% ipython --no-banner

In [1]: import numpy as np

In [2]: import numpy.linalg as la

In [3]: np.set_printoptions(precision=2, suppress=True, linewidth=200)

In [4]: m1 = np.load("out17.npy")

In [5]: print(m1)
[[ 2.  1. -2.  2.  2.  0.  0.  0.  0.  0.]
 [ 1. -1. -2.  1. -2.  0.  0.  0.  0.  0.]
 [ 0.  2.  1. -2.  1.  0.  0.  0.  0.  0.]
 [ 1.  0.  3.  2. -1.  0.  0.  0.  0.  0.]
 [ 1. -3.  2.  3.  3.  0.  0.  0.  0.  0.]
 [ 0.  0.  0.  0.  0.  0. -1.  0.  0.  2.]
 [ 0.  0.  0.  0.  0.  1.  1.  2.  0. -3.]
 [ 0.  0.  0.  0.  0. -3. -3. -2.  1. -2.]
 [ 0.  0.  0.  0.  0. -3.  2.  2.  3.  1.]
 [ 0.  0.  0.  0.  0.  2. -2. -1.  2. -2.]]

In [6]: u = np.array([0, 3, 1, 1, 3, 3, 0, 2, 3, 1])

In [7]: A2 = m1 + np.outer(u, np.eye(10)[1])

In [8]: print(la.matrix_rank(la.inv(A2) - la.inv(m1), tol=1e-8))
1

In [9]: A2 = np.array([[-1, 0],
   ...:     [0, 1],
   ...:     [2, 1],
   ...:     [0, -1],
   ...:     [1, -1],
   ...:     [2, 0],
   ...:     [-1, 1],
   ...:     [1, -2],
   ...:     [-2, -2],
   ...:     [0, 0]])

In [10]: print(np.vstack([m1, A2.T]).shape)
(12, 10)

In [11]: print(la.matrix_rank(np.vstack([m1, A2.T])))
10

In [12]: print(np.sort(la.eigvals(m1).real))
[-5.07 -1.76 -0.85 -0.85  0.44  0.44  3.29  3.39  3.39  4.6 ]

In [13]: print((la.matrix_power((m1 != 0) + (m1.T != 0) + np.eye(10), 10) > 0).astype(int))
[[1 1 1 1 1 0 0 0 0 0]
 [1 1 1 1 1 0 0 0 0 0]
 [1 1 1 1 1 0 0 0 0 0]
 [1 1 1 1 1 0 0 0 0 0]
 [1 1 1 1 1 0 0 0 0 0]
 [0 0 0 0 0 1 1 1 1 1]
 [0 0 0 0 0 1 1 1 1 1]
 [0 0 0 0 0 1 1 1 1 1]
 [0 0 0 0 0 1 1 1 1 1]
 [0 0 0 0 0 1 1 1 1 1]]

In [14]: print(np.round(la.det(m1), 2))
86175.0

In [15]: print(m1 @ m1)
[[  9.  -9.   2.  19.   4.   0.   0.   0.   0.   0.]
 [  0.   4.  -3.   1.  -5.   0.   0.   0.   0.   0.]
 [  1.  -3.  -7.  -1.   2.   0.   0.   0.   0.   0.]
 [  3.  10.   5.  -3.   0.   0.   0.   0.   0.   0.]
 [  5.  -1.  21.  10.  16.   0.   0.   0.   0.   0.]
 [  0.   0.   0.   0.   0.   3.  -5.  -4.   4.  -1.]
 [  0.   0.   0.   0.   0. -11.   0.   1.  -4.   1.]
 [  0.   0.   0.   0.   0.  -4.  12.   2.  -3.  12.]
 [  0.   0.   0.   0.   0. -11.   3.   5.  13. -15.]
 [  0.   0.   0.   0.   0.  -9.   7.   4.   1.  18.]]

In [16]: print(np.flatnonzero(la.matrix_power((m1 != 0) + (m1.T != 0) + np.eye(10), 10)[3]))
[0 1 2 3 4]

In [17]: A2 = m1 / la.norm(m1, axis=1, keepdims=True)

In [18]: G = A2 @ A2.T

In [19]: print(G[8].round(2) + 0)
[ 0.    0.    0.    0.    0.    0.    0.    0.    1.   -0.37]

In [20]: print(la.norm(A2, axis=1))
[1. 1. 1. 1. 1. 1. 1. 1. 1. 1.]

In [21]: print((np.abs(G) > 0.9).astype(int))
[[1 0 0 0 0 0 0 0 0 0]
 [0 1 0 0 0 0 0 0 0 0]
 [0 0 1 0 0 0 0 0 0 0]
 [0 0 0 1 0 0 0 0 0 0]
 [0 0 0 0 1 0 0 0 0 0]
 [0 0 0 0 0 1 0 0 0 0]
 [0 0 0 0 0 0 1 0 0 0]
 [0 0 0 0 0 0 0 1 0 0]
 [0 0 0 0 0 0 0 0 1 0]
 [0 0 0 0 0 0 0 0 0 1]]

In [22]: u = np.array([0, 1, 2, 1, 1, 0, 2, 0, 3, 3, 1, 0, 1, 3])

In [23]: E = np.array([np.roll(u, i) for i in range(14)])

In [24]: print(E)
[[0 1 2 1 1 0 2 0 3 3 1 0 1 3]
 [3 0 1 2 1 1 0 2 0 3 3 1 0 1]
 [1 3 0 1 2 1 1 0 2 0 3 3 1 0]
 [0 1 3 0 1 2 1 1 0 2 0 3 3 1]
 [1 0 1 3 0 1 2 1 1 0 2 0 3 3]
 [3 1 0 1 3 0 1 2 1 1 0 2 0 3]
 [3 3 1 0 1 3 0 1 2 1 1 0 2 0]
 [0 3 3 1 0 1 3 0 1 2 1 1 0 2]
 [2 0 3 3 1 0 1 3 0 1 2 1 1 0]
 [0 2 0 3 3 1 0 1 3 0 1 2 1 1]
 [1 0 2 0 3 3 1 0 1 3 0 1 2 1]
 [1 1 0 2 0 3 3 1 0 1 3 0 1 2]
 [2 1 1 0 2 0 3 3 1 0 1 3 0 1]
 [1 2 1 1 0 2 0 3 3 1 0 1 3 0]]

In [25]: u = np.array([-2, 1, -3, -1, 2, -3, 0, 0, -3, 0, 3, -2, -3, 2])

In [26]: A2 = E + np.outer(u, np.eye(14)[1])

In [27]: print(la.matrix_rank(A2 - E))
1

In [28]: x = np.array([1, 2, 2, 2, 0, 2, 3, -2, 0, 3])

In [29]: rhs = m1 @ x

In [30]: b, lr = np.zeros(10), 1 / la.norm(m1, 2) ** 2

In [31]: for i in range(250):
    ...:     b -= lr * m1.T @ (m1 @ b - rhs)
    ...:     if i % 50 == 0: print(i, round(la.norm(m1 @ b - rhs), 2))
    ...: 
0 10.63
50 0.92
100 0.29
150 0.11
200 0.05

In [32]: print(b.round(2) + 0)
[ 1.03  1.99  2.    1.98  0.    2.    3.   -2.    0.    3.  ]

In [33]: print(np.round(la.cond(m1), 2))
9.08

In [34]: theta = np.radians(30)

In [35]: R = np.eye(14)

In [36]: R[13, 13] = R[8, 8] = np.cos(theta)

In [37]: R[13, 8], R[8, 13] = -np.sin(theta), np.sin(theta)

In [38]: A2 = E @ R.T

In [39]: print(np.allclose(la.norm(E, axis=1), la.norm(A2, axis=1)))
True

In [40]: print(np.abs(A2 - E).max(axis=0))
[0.   0.   0.   0.   0.   0.   0.   0.   1.37 0.   0.   0.   0.   1.9 ]

In [41]: print(la.svd(E, compute_uv=False), la.svd(A2, compute_uv=False))
[18.    6.55  6.55  5.66  5.66  4.59  4.59  3.88  3.88  2.2   2.2   2.    0.28  0.28] [18.    6.55  6.55  5.66  5.66  4.59  4.59  3.88  3.88  2.2   2.2   2.    0.28  0.28]
